% ipython --no-banner

In [1]: import numpy as np

In [2]: np.set_printoptions(suppress=True, linewidth=160)

In [3]: A = np.array([[0.0, -2.0, 3.0, -3.0],
   ...:     [4.0, -6.0, 6.0, -6.0],
   ...:     [7.0, -8.0, 8.0, -9.0],
   ...:     [1.0, -2.0, 3.0, -4.0]])

In [4]: left, sv, VT = np.linalg.svd(A)

In [5]: np.argmax(sv[:-1] / (sv[1:] + 1e-6)) + 1
Out[5]: np.int64(3)

In [6]: M2 = left[:, :3] @ np.diag(sv[:3]) @ VT[:3]

In [7]: round(np.linalg.norm(A - M2, 2), 2), round(float(sv[3]), 2)
Out[7]: (np.float64(0.08), 0.08)

In [8]: print(np.linalg.matrix_rank(A, rtol=0.05))
2

In [9]: np.linalg.matrix_rank(M2)
Out[9]: np.int64(3)

In [10]: round(np.abs(A - M2).max(), 2)
Out[10]: np.float64(0.03)

In [11]: f = np.array([0, -1, -2, -2])

In [12]: M2 = A + np.outer(f, np.eye(4)[1])

In [13]: np.linalg.matrix_rank(M2 - A)
Out[13]: np.int64(1)

In [14]: rng = np.random.default_rng(983153)

In [15]: lab = rng.permutation(4)

In [16]: lab
Out[16]: array([3, 1, 0, 2])

In [17]: M2 = A[lab][:, lab]

In [18]: np.allclose(M2, A)
Out[18]: False

In [19]: np.trace(M2)
Out[19]: np.float64(-2.0)

In [20]: M = np.array([[0, 1], [1, 0]])

In [21]: M
Out[21]: 
array([[0, 1],
       [1, 0]])

In [22]: # a transition matrix

In [23]: M.sum(axis=1)
Out[23]: array([1, 1])

In [24]: print(M @ np.ones(2))
[1. 1.]

In [25]: pr = np.eye(2)[1]

In [26]: for _ in range(5):
    ...:     pr = pr @ M
    ...:     print(pr.round(2))
    ...: 
[1. 0.]
[0. 1.]
[1. 0.]
[0. 1.]
[1. 0.]
